$ python3 -q
>>> import numpy as np
>>> import numpy.linalg as la
>>> np.set_printoptions(precision=3, suppress=True, linewidth=200, floatmode="fixed")
>>> def rd(a):
...     return np.round(a, 3) + 0
... 
>>> m1 = np.vander(np.arange(6) - 4, 4, increasing=True)
>>> m1
array([[  1,  -4,  16, -64],
       [  1,  -3,   9, -27],
       [  1,  -2,   4,  -8],
       [  1,  -1,   1,  -1],
       [  1,   0,   0,   0],
       [  1,   1,   1,   1]])
>>> # column 3 dominates
>>> hat = m1 @ la.solve(m1.T @ m1, m1.T)
>>> rd((np.eye(6) - hat) @ m1)
array([[0.000, 0.000, 0.000, 0.000],
       [0.000, 0.000, 0.000, 0.000],
       [0.000, 0.000, 0.000, 0.000],
       [0.000, 0.000, 0.000, 0.000],
       [0.000, 0.000, 0.000, 0.000],
       [0.000, 0.000, 0.000, 0.000]])
>>> np.allclose(hat @ hat, hat)
True
>>> J = np.load("m.npy")
>>> J
array([[ 0.000,  0.000,  0.000,  0.000, -2.000,  2.000],
       [ 0.000,  0.000,  0.000, -1.000, -1.000,  1.000],
       [ 0.000,  0.000,  0.000, -2.000, -1.000, -1.000],
       [ 0.000, -1.000, -2.000,  0.000,  0.000,  0.000],
       [-2.000, -1.000, -1.000,  0.000,  0.000,  0.000],
       [ 2.000,  1.000, -1.000,  0.000,  0.000,  0.000]])
>>> Q, Rm = la.qr(J)
>>> rd(np.trace(Q @ Q.T))
np.float64(6.0)
>>> rd(Q.T @ Q)
array([[1.000, 0.000, 0.000, 0.000, 0.000, 0.000],
       [0.000, 1.000, 0.000, 0.000, 0.000, 0.000],
       [0.000, 0.000, 1.000, 0.000, 0.000, 0.000],
       [0.000, 0.000, 0.000, 1.000, 0.000, 0.000],
       [0.000, 0.000, 0.000, 0.000, 1.000, 0.000],
       [0.000, 0.000, 0.000, 0.000, 0.000, 1.000]])
>>> rd(Q)
array([[ 0.000,  0.000,  0.000,  0.000, -0.976,  0.218],
       [ 0.000,  0.000,  0.000, -0.447, -0.195, -0.873],
       [ 0.000,  0.000,  0.000, -0.894,  0.098,  0.436],
       [ 0.000,  1.000,  0.000,  0.000,  0.000,  0.000],
       [ 0.707,  0.000,  0.707,  0.000,  0.000,  0.000],
       [-0.707,  0.000,  0.707,  0.000,  0.000,  0.000]])
>>> np.allclose(Rm.T @ Rm, J.T @ J)
True
>>> Q.shape, Rm.shape
((6, 6), (6, 6))
>>> Q, evecs = la.qr(m1[:, :3])[0], la.qr(m1[:, 3:])[0]
>>> sv = la.svd(Q.T @ evecs, compute_uv=False)
>>> (sv > 0.9).sum()
np.int64(1)
>>> rd(la.norm(Q @ Q.T - evecs @ evecs.T, 2))
np.float64(1.0)
>>> vals, evecs = la.eigh(J)
>>> x0 = np.array([0, 0, 1, 0, 2, 1])
>>> rd(la.eigvalsh(J[1:, 1:]))
array([-2.646, -1.414,  0.000,  1.414,  2.646])
>>> (np.sign(evecs[:, -1].round(6)) == np.sign(evecs[0, -1].round(6))).astype(int)
array([1, 1, 1, 0, 0, 1])
>>> x0 @ J @ x0 / (x0 @ x0), rd(vals[0]), rd(vals[-1])
(np.float64(-1.0), np.float64(-3.232), np.float64(3.232))
>>> rd(evecs * np.abs(vals) @ evecs.T)
array([[ 2.622,  1.055, -0.124,  0.000,  0.000,  0.000],
       [ 1.055,  1.241,  0.589,  0.000,  0.000,  0.000],
       [-0.124,  0.589,  2.374,  0.000,  0.000,  0.000],
       [ 0.000,  0.000,  0.000,  2.017,  0.853,  0.450],
       [ 0.000,  0.000,  0.000,  0.853,  2.048, -1.039],
       [ 0.000,  0.000,  0.000,  0.450, -1.039,  2.172]])
>>> other = J / np.sqrt((J ** 2).mean(axis=1, keepdims=True))
>>> la.matrix_rank(J - J.mean(axis=1, keepdims=True))
np.int64(5)
>>> rd(la.norm(other, axis=1))
array([2.449, 2.449, 2.449, 2.449, 2.449, 2.449])
>>> rd(J - J.mean(axis=1, keepdims=True))
array([[ 0.000,  0.000,  0.000,  0.000, -2.000,  2.000],
       [ 0.167,  0.167,  0.167, -0.833, -0.833,  1.167],
       [ 0.667,  0.667,  0.667, -1.333, -0.333, -0.333],
       [ 0.500, -0.500, -1.500,  0.500,  0.500,  0.500],
       [-1.333, -0.333, -0.333,  0.667,  0.667,  0.667],
       [ 1.667,  0.667, -1.333, -0.333, -0.333, -0.333]])
>>> X = np.load("layer19.npy")
>>> X
array([[0, 0, 0, 0, 0, 0, 0, 0, 1],
       [0, 0, 1, 0, 0, 0, 0, 0, 0],
       [0, 1, 0, 1, 1, 1, 0, 0, 1],
       [0, 0, 1, 0, 0, 1, 1, 1, 0],
       [0, 0, 1, 0, 0, 0, 1, 0, 0],
       [0, 0, 1, 1, 0, 0, 1, 1, 0],
       [0, 0, 0, 1, 1, 1, 0, 1, 0],
       [0, 0, 0, 1, 0, 1, 1, 0, 0],
       [1, 0, 1, 0, 0, 0, 0, 0, 0]])
>>> vals, evecs = la.eigh(X)
>>> x0 = np.array([1, 1, -4, -9, -9, 9, -8, -8, 0])
>>> rd(la.eigvalsh(X[1:, 1:]))
array([-2.477, -1.250, -1.000, -0.647,  0.000,  0.399,  1.402,  3.572])
>>> (np.sign(evecs[:, -1].round(6)) == np.sign(evecs[0, -1].round(6))).astype(int)
array([1, 1, 1, 1, 1, 1, 1, 1, 1])
>>> x0 @ X @ x0
np.int64(174)
>>> np.abs(X).sum(axis=1).max(), rd(np.abs(vals).max())
(np.int64(5), np.float64(3.576))
>>> x0 = np.array([2, 2, 2, -1, 1, 1, 0, 2, -1])
>>> y = X @ x0
>>> y
array([-1,  2,  2,  5,  2,  3,  3,  0,  4])
>>> rd(la.solve(X.T, X[0]))
array([1.000, 0.000, 0.000, 0.000, 0.000, 0.000, 0.000, 0.000, 0.000])
>>> rd(la.solve(X, X[:, 6]))
array([0.000, 0.000, 0.000, 0.000, 0.000, 0.000, 1.000, 0.000, 0.000])
>>> np.all(la.eigvalsh(X) > 0)
np.False_
>>> rd(la.eigvalsh(X).min())
np.float64(-2.505)
>>> x0 = np.array([3, 3, 0, 0, 1, 1, 2, 1, 2])
>>> h = np.maximum(X @ x0, 0)
>>> np.maximum(X @ x0, 0) - np.maximum(-X @ x0, 0)
array([2, 0, 7, 4, 2, 3, 3, 3, 3])
>>> h
array([2, 0, 7, 4, 2, 3, 3, 3, 3])
>>> np.flatnonzero(h > 1e-9)
array([0, 2, 3, 4, 5, 6, 7, 8])
>>> np.maximum(X @ (3 * x0), 0)
array([ 6,  0, 21, 12,  6,  9,  9,  9,  9])
>>> E = np.loadtxt("data.csv", delimiter=",")
>>> rd(E)
array([[ 0.024, -0.586, -0.456,  0.325,  0.586],
       [-0.586,  0.649, -0.273,  0.195,  0.351],
       [-0.456, -0.273,  0.787,  0.152,  0.273],
       [ 0.325,  0.195,  0.152,  0.892, -0.195],
       [ 0.586,  0.351,  0.273, -0.195,  0.649]])
>>> # keeps lengths
>>> W = np.array([[1, 2, 1], [3, 1, 1], [1, 0, 3], [1, 2, 3], [3, 1, 2]])
>>> c = np.array([3, 0, 2])
>>> hid = np.maximum(E @ W + c, 0)
>>> la.matrix_rank(hid)
np.int64(3)
>>> cent = np.array([[3, -2, -2], [0, 0, -2], [0, 2, -2]])
>>> W @ cent
array([[  3,   0,  -8],
       [  9,  -4, -10],
       [  3,   4,  -8],
       [  3,   4, -12],
       [  9,  -2, -12]])
>>> (hid @ cent).round(6).argmax(axis=1)
array([0, 0, 0, 0, 0])
>>> vals, evecs = la.eig(E)
>>> rd(np.sort(la.eigvals(E @ E)))
array([1.000, 1.000, 1.000, 1.000, 1.000])
>>> rd(np.sort(la.eigvals(E.T)))
array([-1.000,  1.000,  1.000,  1.000,  1.000])
>>> rd(vals)
array([ 1.000, -1.000,  1.000,  1.000,  1.000])
>>> rd(E @ evecs[:, 0] - vals[0] * evecs[:, 0])
array([0.000, 0.000, 0.000, 0.000, 0.000])
>>> U, sv, VT = la.svd(m1)
>>> rd(sv)
array([72.558,  3.773,  1.713,  1.075])
>>> np.argmax(sv[:-1] / (sv[1:] + 1e-6)) + 1
np.int64(1)
>>> other = U[:, :1] @ np.diag(sv[:1]) @ VT[:1]
>>> la.matrix_rank(other)
np.int64(1)
>>> rd(la.norm(m1 - other) / la.norm(m1))
np.float64(0.059)
>>> rd(la.norm(m1 - other, 2)), rd(sv[1])
(np.float64(3.773), np.float64(3.773))
